$ ipython --no-banner

In [1]: import numpy as np

In [2]: from numpy import linalg as LA

In [3]: np.set_printoptions(precision=1, suppress=True, linewidth=100)

In [4]: X = np.load("sample15.npy")

In [5]: X
Out[5]: 
array([[-2,  1, -3,  2,  0,  2,  3,  2,  2,  1],
       [-3, -2,  2, -3, -2,  5, -3,  6, -1,  5],
       [ 1,  0,  3,  1,  2, -1, -3,  3,  2,  1],
       [-1,  1,  0,  3,  2,  1,  0,  5,  4,  2],
       [-2, -1,  1, -2,  0, -1,  3,  1,  0,  2],
       [-4, -3,  6, -2,  1,  1, -3,  7,  1,  4],
       [-3, -2,  2, -1, -1,  3, -3,  3, -1,  1],
       [-2, -2,  5,  0,  1,  2, -6,  6,  1,  2],
       [-5, -3,  3, -5,  0,  8,  4,  3, -6,  1],
       [ 2,  0,  7, -3,  4,  2, -2,  1,  2,  0],
       [-3,  2,  3, -3,  0,  1,  3,  2,  2,  4],
       [-1, -1,  3,  1,  0,  2, -6,  6, -1,  2],
       [-4, -3,  5,  3, -2,  1, -1,  9,  5,  1],
       [ 2, -3,  2, -3,  2,  1,  1, -3, -2, -3],
       [-9,  0,  2,  4,  0, 10, -3, 10, -1,  1],
       [ 0,  0,  0,  0,  0,  0,  0,  0,  0,  0],
       [-3, -3, 10, -6,  3,  4, -2,  5,  1,  3],
       [-4, -6,  2, -9, -2,  6,  4,  1, -5,  3],
       [-1,  2,  6,  4,  5,  1, -3,  5,  3, -1],
       [-5, -5,  5,  0, -6,  3, -4,  7, -2,  0],
       [-6,  2,  0,  5,  1,  7,  0,  7,  0,  0],
       [-3, -4,  5,  0, -4,  0, -1,  4,  1, -1],
       [ 0, -2,  3,  1, -3, -3,  2,  1,  2, -2],
       [ 0,  0,  0,  0,  0,  0,  0,  0,  0,  0],
       [ 0,  3,  5,  0,  2,  1, -3,  4,  4,  3],
       [-8, -1,  2, -1, -3, 11, -3,  8, -5,  3],
       [ 0,  0,  0,  0,  0,  0,  0,  0,  0,  0],
       [-2, -3,  4, -1, -3, -4,  5,  2,  2,  0],
       [-2, -1,  0,  0, -2,  3, -3,  3, -3,  1],
       [-1,  1,  5,  0, -3, -1,  2,  2,  4,  0],
       [ 0, -2, -1, -1,  2,  3,  4, -1,  0, -2]])

In [6]: hat = X @ LA.solve(X.T @ X, X.T)

In [7]: np.diag(hat)
Out[7]: 
array([0.2, 0.5, 0.1, 0.3, 0.2, 0.4, 0.2, 0.2, 0.5, 0.4, 0.4, 0.5, 0.4, 0.3, 0.4, 0. , 0.4, 0.4,
       0.6, 0.4, 0.3, 0.3, 0.2, 0. , 0.3, 0.4, 0. , 0.4, 0.3, 0.4, 0.4])

In [8]: round(float(np.trace(hat)), 1)
Out[8]: 10.0
